$ python -q
>>> import numpy as np
>>> np.set_printoptions(precision=3, suppress=True, linewidth=160, legacy="1.25")
>>> J = np.load("data.npy")
>>> J
array([[-2.,  1.,  1.,  1.,  1.],
       [ 1., -2.,  1.,  1.,  1.],
       [ 1.,  1., -2.,  1.,  1.],
       [ 1.,  1.,  1., -2.,  1.],
       [ 1.,  1.,  1.,  1., -2.]])
>>> vals, V = np.linalg.eigh(J)
>>> vec = np.array([2, 0, 1, 2, 1])
>>> vec @ J @ vec / (vec @ vec), np.round(vals[0], 3), vals[-1]
(0.6, -3.0, 2.0)
>>> V * np.abs(vals) @ V.T
array([[ 2.8, -0.2, -0.2, -0.2, -0.2],
       [-0.2,  2.8, -0.2, -0.2, -0.2],
       [-0.2, -0.2,  2.8, -0.2, -0.2],
       [-0.2, -0.2, -0.2,  2.8, -0.2],
       [-0.2, -0.2, -0.2, -0.2,  2.8]])
>>> (np.sign(V[:, -1].round(6)) == np.sign(V[0, -1].round(6))).astype(int)
array([1, 1, 1, 1, 1])
>>> V * np.maximum(vals, 0) @ V.T
array([[0.4, 0.4, 0.4, 0.4, 0.4],
       [0.4, 0.4, 0.4, 0.4, 0.4],
       [0.4, 0.4, 0.4, 0.4, 0.4],
       [0.4, 0.4, 0.4, 0.4, 0.4],
       [0.4, 0.4, 0.4, 0.4, 0.4]])
>>> vec @ J @ vec
6.0
>>> round(float(np.linalg.eigvalsh(J).min()), 3)
-3.0
>>> np.allclose(J @ J.T, J.T @ J)
True
>>> np.allclose(J, J.T)
True
>>> P = np.triu(np.array([[-3, 0, -6, 7, 8],
...     [-9, -2, -7, 0, -6],
...     [-4, -8, 8, -1, 6],
...     [-1, -8, 4, 3, -6],
...     [-5, 9, 3, -5, 4]]), 1) + np.eye(5)
>>> A2 = P @ J @ np.linalg.inv(P)
>>> P @ J - J @ P
array([[  9.,   9.,  22.,   3.,   7.],
       [-13., -13.,   0., -19., -15.],
       [  5.,   5.,  18.,  -1.,   3.],
       [ -6.,  -6.,   7., -12.,  -8.],
       [  0.,   0.,  13.,  -6.,  -2.]])
>>> np.round(np.poly(A2), 3) + 0
array([   1.,   10.,   30.,    0., -135., -162.])
>>> A2
array([[   7.,   10.,  140.,   80., -370.],
       [ -12.,  -15., -168.,  -96.,  444.],
       [   6.,    6.,   81.,   48., -222.],
       [  -5.,   -5.,  -70.,  -43.,  185.],
       [   1.,    1.,   14.,    8.,  -40.]])
>>> f = np.array([3, 0, 5])
>>> X = np.array([np.roll(f, i) for i in range(3)])
>>> X
array([[3, 0, 5],
       [5, 3, 0],
       [0, 5, 3]])
>>> W1 = np.array([[0, 2, 1, 0, 2, 2], [2, 1, 2, 2, 2, 1], [0, 1, 2, 2, 0, 1]])
>>> c = np.array([9, 4, 9, -5, 7, -9])
>>> H = np.maximum(X @ W1 + c, 0)
>>> np.linalg.matrix_rank(H)
3
>>> H
array([[ 9, 15, 22,  5, 13,  2],
       [15, 17, 20,  1, 23,  4],
       [19, 12, 25, 11, 17,  0]])
>>> cent = np.array([[1, 2, 1], [0, 2, 3], [3, 0, 0], [0, 1, 1], [2, 3, 3], [0, 0, 1]])
>>> H @ cent
array([[101,  92, 100],
       [121, 134, 140],
       [128, 124, 117]])
>>> A2 = np.linalg.inv(X)
>>> np.round(np.linalg.inv(A2), 3) + 0
array([[3., 0., 5.],
       [5., 3., 0.],
       [0., 5., 3.]])
>>> np.round(X @ A2, 3) + 0
array([[1., 0., 0.],
       [0., 1., 0.],
       [0., 0., 1.]])
>>> f, v = X[1], X[0]
>>> f @ f
34
>>> f @ v
15
>>> pr = (f @ v) / (f @ f) * f
>>> np.round(np.linalg.norm(f + v) ** 2 + np.linalg.norm(f - v) ** 2, 3)
136.0
>>> np.linalg.matrix_rank(np.outer(f, v))
1
>>> def softmax(z):
...     e = np.exp(z - z.max(axis=-1, keepdims=True))
...     return e / e.sum(axis=-1, keepdims=True)
... 
>>> softmax(X[0])
array([0.118, 0.006, 0.876])
>>> np.round(softmax(10 * X[0]), 3) + 0
array([0., 0., 1.])
>>> softmax(X).sum(axis=1)
array([1., 1., 1.])
>>> softmax(X[0] + 5)
array([0.118, 0.006, 0.876])
>>> scores = X @ X.T / np.sqrt(3)
>>> np.round(softmax(scores)[0] @ X, 3) + 0
array([3., 0., 5.])
>>> softmax(scores).round(6).argmax(axis=1)
array([0, 1, 2])
>>> np.round(softmax(scores), 3) + 0
array([[1., 0., 0.],
       [0., 1., 0.],
       [0., 0., 1.]])
>>> A2 = np.array([[-2, 1], [-2, -3]])
>>> cent = np.array([[4, 2], [1, 2]])
>>> feats = np.kron(A2, cent)
>>> feats
array([[ -8,  -4,   4,   2],
       [ -2,  -4,   1,   2],
       [ -8,  -4, -12,  -6],
       [ -2,  -4,  -3,  -6]])
>>> Q, R = np.linalg.qr(feats)
>>> Q.shape, R.shape
((4, 4), (4, 4))
>>> Q @ R
array([[ -8.,  -4.,   4.,   2.],
       [ -2.,  -4.,   1.,   2.],
       [ -8.,  -4., -12.,  -6.],
       [ -2.,  -4.,  -3.,  -6.]])
>>> round(abs(R[0, 0]), 3), round(float(np.linalg.norm(feats[:, 0])), 3)
(11.662, 11.662)
>>> np.round(Q.T @ Q, 3) + 0
array([[1., 0., 0., 0.],
       [0., 1., 0., 0.],
       [0., 0., 1., 0.],
       [0., 0., 0., 1.]])
>>> np.einsum("ij,ji->", feats, feats)
216
>>> np.round(np.linalg.det(feats.T), 3)
2304.0
>>> np.kron(np.eye(2, dtype=int), feats)
array([[ -8,  -4,   4,   2,   0,   0,   0,   0],
       [ -2,  -4,   1,   2,   0,   0,   0,   0],
       [ -8,  -4, -12,  -6,   0,   0,   0,   0],
       [ -2,  -4,  -3,  -6,   0,   0,   0,   0],
       [  0,   0,   0,   0,  -8,  -4,   4,   2],
       [  0,   0,   0,   0,  -2,  -4,   1,   2],
       [  0,   0,   0,   0,  -8,  -4, -12,  -6],
       [  0,   0,   0,   0,  -2,  -4,  -3,  -6]])
>>> rng = np.random.default_rng(72)
>>> z = rng.permutation(4)
>>> z
array([2, 3, 1, 0])
>>> A2 = feats[z][:, z]
>>> np.allclose(A2, feats)
False
>>> np.sort(np.abs(np.linalg.eigvals(A2)))
array([ 3.586,  3.586, 13.384, 13.384])
>>> np.trace(A2)
-30
>>> A2
array([[-12,  -6,  -4,  -8],
       [ -3,  -6,  -4,  -2],
       [  1,   2,  -4,  -2],
       [  4,   2,  -4,  -8]])
>>> t3 = np.stack([J, -2 * J, J[::-1]])
>>> np.einsum("bij,cij->bc", t3, t3)
array([[ 40., -80.,   4.],
       [-80., 160.,  -8.],
       [  4.,  -8.,  40.]])
>>> np.linalg.det(t3)
array([  162., -5184.,   162.])
>>> np.linalg.norm(t3, axis=(1, 2))
array([ 6.325, 12.649,  6.325])
>>> t3.sum(axis=0)
array([[ 3.,  0.,  0.,  0., -3.],
       [ 0.,  3.,  0., -3.,  0.],
       [ 0.,  0.,  0.,  0.,  0.],
       [ 0., -3.,  0.,  3.,  0.],
       [-3.,  0.,  0.,  0.,  3.]])
>>> (t3 @ J.T).shape
(3, 5, 5)
>>> np.linalg.matrix_rank(t3.reshape(3, -1))
2
>>> data = np.load("test4.npy")
>>> data
array([[5, 0, 2],
       [5, 4, 3],
       [1, 2, 5],
       [2, 2, 2]])
>>> z = rng.permutation(3)
>>> A2 = data[:, z] * rng.choice([-1, 1], 3)
>>> A2
array([[-2, -5,  0],
       [-3, -5, -4],
       [-5, -1, -2],
       [-2, -2, -2]])
>>> left, _, Vt = np.linalg.svd(data.T @ A2)
>>> z
array([2, 0, 1])
>>> np.round(np.linalg.lstsq(data, A2)[0], 3) + 0
array([[ 0., -1.,  0.],
       [ 0.,  0., -1.],
       [-1.,  0.,  0.]])
>>> np.round(left @ Vt, 3) + 0
array([[ 0., -1.,  0.],
       [ 0.,  0., -1.],
       [-1.,  0.,  0.]])
>>> vec = np.array([-1, -2, -3])
>>> rhs = data @ vec
>>> c, lr = np.zeros(3), 1 / np.linalg.norm(data, 2) ** 2
>>> for i in range(200):
...     c -= lr * data.T @ (data @ c - rhs)
...     if i % 50 == 0: print(i, round(np.linalg.norm(data @ c - rhs), 3))
... 
0 5.741
50 0.007
100 0.0
150 0.0
>>> c
array([-1., -2., -3.])
>>> P = data @ np.linalg.solve(data.T @ data, data.T)
>>> round(np.trace(P), 3)
3.0
>>> np.diag(P)
array([0.998, 0.857, 0.976, 0.169])
>>> np.linalg.matrix_rank(np.eye(4) - P)
1
>>> vec = np.array([3, 5, 3])
>>> rhs = data @ vec
>>> np.linalg.lstsq(data, rhs)[0]
array([3., 5., 3.])
>>> rhs = rhs + 0.05 * rng.normal(size=4)
>>> rhs
array([20.93 , 43.952, 28.05 , 22.056])
>>> c, *_ = np.linalg.lstsq(data, rhs)
>>> [round(float(np.linalg.norm(np.linalg.solve(data.T @ data + lam * np.eye(3), data.T @ rhs))), 2) for lam in (0, 1, 10, 100)]
[6.56, 6.36, 5.55, 3.0]
>>> round(np.linalg.norm(rhs - data @ c), 3)
0.058
>>> E = np.load("mat.npy")
>>> E
array([[3.05, 4.  , 2.  , 4.  ],
       [3.  , 5.05, 5.  , 5.  ],
       [9.  , 7.  , 8.05, 2.  ],
       [3.  , 4.  , 2.  , 4.05]])
>>> left, s, Vt = np.linalg.svd(E)
>>> np.argmax(s[:-1] / (s[1:] + 1e-6)) + 1
3
>>> A2 = left[:, :3] @ np.diag(s[:3]) @ Vt[:3]
>>> round(float(np.linalg.norm(E - A2) / np.linalg.norm(E)), 3)
0.0
>>> E.reshape(-1, 2)
array([[3.05, 4.  ],
       [2.  , 4.  ],
       [3.  , 5.05],
       [5.  , 5.  ],
       [9.  , 7.  ],
       [8.05, 2.  ],
       [3.  , 4.  ],
       [2.  , 4.05]])
>>> t3 = E.reshape(4, 2, -1)
>>> np.swapaxes(t3, 1, 2)[0]
array([[3.05, 2.  ],
       [4.  , 4.  ]])
>>> t3.sum(axis=1)
array([[ 5.05,  8.  ],
       [ 8.  , 10.05],
       [17.05,  9.  ],
       [ 5.  ,  8.05]])
>>> np.linalg.eigvals(E)
array([17.669,  2.406,  0.074,  0.05 ])
>>> round(float(np.linalg.eigvals(E).sum().real), 3)
20.2
>>> np.kron(np.eye(2, dtype=int), E)
array([[3.05, 4.  , 2.  , 4.  , 0.  , 0.  , 0.  , 0.  ],
       [3.  , 5.05, 5.  , 5.  , 0.  , 0.  , 0.  , 0.  ],
       [9.  , 7.  , 8.05, 2.  , 0.  , 0.  , 0.  , 0.  ],
       [3.  , 4.  , 2.  , 4.05, 0.  , 0.  , 0.  , 0.  ],
       [0.  , 0.  , 0.  , 0.  , 3.05, 4.  , 2.  , 4.  ],
       [0.  , 0.  , 0.  , 0.  , 3.  , 5.05, 5.  , 5.  ],
       [0.  , 0.  , 0.  , 0.  , 9.  , 7.  , 8.05, 2.  ],
       [0.  , 0.  , 0.  , 0.  , 3.  , 4.  , 2.  , 4.05]])
>>> np.poly(E)
array([  1.   , -20.2  ,  45.015,  -5.35 ,   0.158])
>>> np.einsum("ij,ji->", E, E)
318.01
>>> round(float(np.linalg.det(E[::-1])), 3)
0.158
>>> np.einsum("ii->", E)
20.2
>>> M = np.loadtxt("a.csv", delimiter=",")
>>> M
array([[ 0.7, -0.2, -1.2,  1.3],
       [ 0. ,  0.1,  0. , -0.1],
       [ 1.1, -0.5,  1.6,  0.6],
       [-0.3, -0.1, -0.2, -0.8],
       [-0.3,  1.1, -1.1,  0.7],
       [ 2.5,  0.1, -0.3,  1.1],
       [ 0. ,  0.2,  0.3, -0.8],
       [ 1.5,  0.2,  1.5,  1.9],
       [-0.2,  0. , -0.2,  0. ],
       [ 0.2,  0.4,  0.5,  0.2],
       [-0.3,  0.1,  0.2, -0.5],
       [ 1.5,  0.9, -1.5,  5.4],
       [ 0.6,  0.5, -0.3, -0.3],
       [ 1. , -0.7, -0.6, -0.5],
       [-0.2, -0.2, -0.3,  0.9],
       [ 1.1,  0.9, -0.6,  0.1],
       [ 0.6, -0.3, -1.9,  0. ],
       [ 0.5, -0.7,  0.4, -1.6]])
>>> d = np.linalg.norm(M[:, None] - M[None], axis=-1)
>>> np.linalg.matrix_rank(d ** 2)
6
>>> np.unravel_index(d.round(6).argmax(), d.shape)
(11, 17)
>>> d.shape
(18, 18)
>>> np.flatnonzero(d[14] < d.mean() / 2)
array([ 1,  8, 14])
